>>> import numpy as np
>>> np.set_printoptions(precision=4, suppress=True, linewidth=140)
>>> tidy = lambda a: np.round(a, 4) + 0
>>> mat = np.tril(np.array([[1, 0, 2, 2, 2],
...     [1, 0, 1, 1, 0],
...     [2, 2, 1, 0, 1],
...     [2, 2, 2, 1, 0],
...     [0, 0, 0, 2, 2]]), -1) + np.eye(5, dtype=int)
>>> mat
array([[1, 0, 0, 0, 0],
       [1, 1, 0, 0, 0],
       [2, 2, 1, 0, 0],
       [2, 2, 2, 1, 0],
       [0, 0, 0, 2, 1]])
>>> u = np.array([3, 2, -2, 2, 1])
>>> B = mat + np.outer(u, np.eye(5)[2])
>>> np.linalg.matrix_rank(B - mat)
np.int64(1)
>>> B
array([[ 1.,  0.,  3.,  0.,  0.],
       [ 1.,  1.,  2.,  0.,  0.],
       [ 2.,  2., -1.,  0.,  0.],
       [ 2.,  2.,  4.,  1.,  0.],
       [ 0.,  0.,  1.,  2.,  1.]])
>>> u, g = mat[2], mat[4]
>>> u @ g
np.int64(0)
>>> p = (u @ g) / (u @ u) * u
>>> np.outer(u, g)
array([[0, 0, 0, 4, 2],
       [0, 0, 0, 4, 2],
       [0, 0, 0, 2, 1],
       [0, 0, 0, 0, 0],
       [0, 0, 0, 0, 0]])
>>> (g - p) @ u
np.float64(0.0)
>>> K = np.load("run8.npy")
>>> K
array([[3., 2., 0., 0., 0., 0.],
       [2., 3., 0., 0., 0., 0.],
       [0., 0., 3., 2., 2., 2.],
       [0., 0., 2., 3., 2., 2.],
       [0., 0., 2., 2., 3., 2.],
       [0., 0., 2., 2., 2., 3.]])
>>> vec = np.array([0, 0, 0, 1, 2, 0])
>>> K @ np.eye(6)[0]
array([3., 2., 0., 0., 0., 0.])
>>> K @ np.ones(6)
array([5., 5., 9., 9., 9., 9.])
>>> (K @ vec).argmax()
np.int64(4)
>>> np.linalg.norm(K @ vec) <= np.linalg.norm(K, 2) * np.linalg.norm(vec) + 1e-9
np.True_
>>> np.sign((K @ vec).round(6))
array([0., 0., 1., 1., 1., 1.])
>>> t = np.radians(135)
>>> R = np.eye(6)
>>> R[5, 5] = R[0, 0] = np.cos(t)
>>> R[5, 0], R[0, 5] = -np.sin(t), np.sin(t)
>>> tidy(R)
array([[-0.7071,  0.    ,  0.    ,  0.    ,  0.    ,  0.7071],
       [ 0.    ,  1.    ,  0.    ,  0.    ,  0.    ,  0.    ],
       [ 0.    ,  0.    ,  1.    ,  0.    ,  0.    ,  0.    ],
       [ 0.    ,  0.    ,  0.    ,  1.    ,  0.    ,  0.    ],
       [ 0.    ,  0.    ,  0.    ,  0.    ,  1.    ,  0.    ],
       [-0.7071,  0.    ,  0.    ,  0.    ,  0.    , -0.7071]])
>>> B = K @ R.T
>>> np.allclose(K @ K.T, B @ B.T)
True
>>> tidy(B)
array([[-2.1213,  2.    ,  0.    ,  0.    ,  0.    , -2.1213],
       [-1.4142,  3.    ,  0.    ,  0.    ,  0.    , -1.4142],
       [ 1.4142,  0.    ,  3.    ,  2.    ,  2.    , -1.4142],
       [ 1.4142,  0.    ,  2.    ,  3.    ,  2.    , -1.4142],
       [ 1.4142,  0.    ,  2.    ,  2.    ,  3.    , -1.4142],
       [ 2.1213,  0.    ,  2.    ,  2.    ,  2.    , -2.1213]])
